>>> import numpy as np
>>> np.set_printoptions(suppress=True, linewidth=120)
>>> mat = np.load("sample13.npy")
>>> mat.round(2)
array([[ 1.  ,  0.  ,  0.  ,  0.  ,  0.  ,  0.  ],
       [ 0.  ,  1.  ,  0.  ,  0.  ,  0.  ,  0.  ],
       [ 0.  ,  0.  ,  1.  ,  0.  ,  0.  ,  0.  ],
       [ 0.  ,  0.  ,  0.  ,  0.5 ,  0.87,  0.  ],
       [ 0.  ,  0.  ,  0.  , -0.87,  0.5 ,  0.  ],
       [ 0.  ,  0.  ,  0.  ,  0.  ,  0.  ,  1.  ]])
>>> x = np.array([1, -9, 9, 2, -8, -6])
>>> target = mat @ x
>>> target.round(2)
array([ 1.  , -9.  ,  9.  , -5.93, -5.73, -6.  ])
>>> np.round(np.linalg.solve(mat, target), 2)
array([ 1., -9.,  9.,  2., -8., -6.])
>>> np.round(np.linalg.solve(mat, target + mat[:, 5]), 2)
array([ 1., -9.,  9.,  2., -8., -5.])
>>> np.round(np.linalg.solve(mat, mat[:, 4]), 2)
array([ 0.,  0.,  0., -0.,  1.,  0.])
>>> round(float(np.linalg.det(mat)), 2)
1.0
>>> np.trace(mat)
np.float64(5.0)
>>> np.round(mat @ mat, 2)
array([[ 1.  ,  0.  ,  0.  ,  0.  ,  0.  ,  0.  ],
       [ 0.  ,  1.  ,  0.  ,  0.  ,  0.  ,  0.  ],
       [ 0.  ,  0.  ,  1.  ,  0.  ,  0.  ,  0.  ],
       [ 0.  ,  0.  ,  0.  , -0.5 ,  0.87,  0.  ],
       [ 0.  ,  0.  ,  0.  , -0.87, -0.5 ,  0.  ],
       [ 0.  ,  0.  ,  0.  ,  0.  ,  0.  ,  1.  ]])
>>> np.allclose(mat, mat.T)
False
>>> u = np.array([0, -1, 2])
>>> np.correlate(mat[1], mat[5], "full")
array([0., 1., 0., 0., 0., 0., 0., 0., 0., 0., 0.])
>>> np.round(np.array([np.convolve(row, u, "same") for row in mat]), 2)
array([[-1.  ,  2.  ,  0.  ,  0.  ,  0.  ,  0.  ],
       [ 0.  , -1.  ,  2.  ,  0.  ,  0.  ,  0.  ],
       [ 0.  ,  0.  , -1.  ,  2.  ,  0.  ,  0.  ],
       [ 0.  ,  0.  ,  0.  , -0.5 ,  0.13,  1.73],
       [ 0.  ,  0.  ,  0.  ,  0.87, -2.23,  1.  ],
       [ 0.  ,  0.  ,  0.  ,  0.  ,  0.  , -1.  ]])
>>> np.round(mat @ mat.T, 2) + 0
array([[1., 0., 0., 0., 0., 0.],
       [0., 1., 0., 0., 0., 0.],
       [0., 0., 1., 0., 0., 0.],
       [0., 0., 0., 1., 0., 0.],
       [0., 0., 0., 0., 1., 0.],
       [0., 0., 0., 0., 0., 1.]])
>>> np.round(np.linalg.svd(mat, compute_uv=False), 2)
array([1., 1., 1., 1., 1., 1.])
>>> mat[:, 4] @ mat[:, 2]
np.float64(0.0)
>>> np.round(np.linalg.norm(mat, axis=0), 2)
array([1., 1., 1., 1., 1., 1.])
>>> feats = np.load("dump.npy")
>>> feats
array([[0, 1, 0, 0, 0],
       [1, 0, 0, 0, 0],
       [0, 0, 0, 1, 1],
       [0, 0, 1, 0, 1],
       [0, 0, 1, 1, 0]])
>>> evals, V = np.linalg.eig(feats)
>>> np.round(np.sort(np.linalg.eigvals(np.linalg.inv(feats))), 2)
array([-1. , -1. , -1. ,  0.5,  1. ])
>>> round(float(np.prod(evals)), 2)
-2.0
>>> np.round(np.sort(np.linalg.eigvals(feats @ feats)), 2)
array([1., 1., 1., 1., 4.])
>>> evals, V = np.linalg.eigh(feats)
>>> np.unique(evals.round(6) + 0, return_counts=True)[1]
array([3, 1, 1])
>>> evals.round(2)
array([-1., -1., -1.,  1.,  2.])
>>> np.round(V.T @ V, 2) + 0
array([[1., 0., 0., 0., 0.],
       [0., 1., 0., 0., 0.],
       [0., 0., 1., 0., 0.],
       [0., 0., 0., 1., 0.],
       [0., 0., 0., 0., 1.]])
>>> np.abs(V[:, -1]).round(6).argmax()
np.int64(2)
>>> np.round(V.T @ feats @ V, 2) + 0
array([[-1.,  0.,  0.,  0.,  0.],
       [ 0., -1.,  0.,  0.,  0.],
       [ 0.,  0., -1.,  0.,  0.],
       [ 0.,  0.,  0.,  1.,  0.],
       [ 0.,  0.,  0.,  0.,  2.]])
>>> np.round(np.linalg.svd(feats, compute_uv=False), 2)
array([2., 1., 1., 1., 1.])
>>> np.round(V @ np.diag(evals) @ V.T, 2) + 0
array([[0., 1., 0., 0., 0.],
       [1., 0., 0., 0., 0.],
       [0., 0., 0., 1., 1.],
       [0., 0., 1., 0., 1.],
       [0., 0., 1., 1., 0.]])
>>> np.round(np.linalg.eigvalsh(feats @ feats), 2)
array([1., 1., 1., 1., 4.])
>>> (evals > 1e-8).sum(), (evals < -1e-8).sum()
(np.int64(2), np.int64(3))
>>> np.argwhere(np.triu(feats))
array([[0, 1],
       [2, 3],
       [2, 4],
       [3, 4]])
>>> low = np.diag(feats.sum(axis=1)) - feats
>>> np.linalg.matrix_rank(low)
np.int64(3)
>>> (np.linalg.eigvalsh(low) < 1e-8).sum()
np.int64(2)
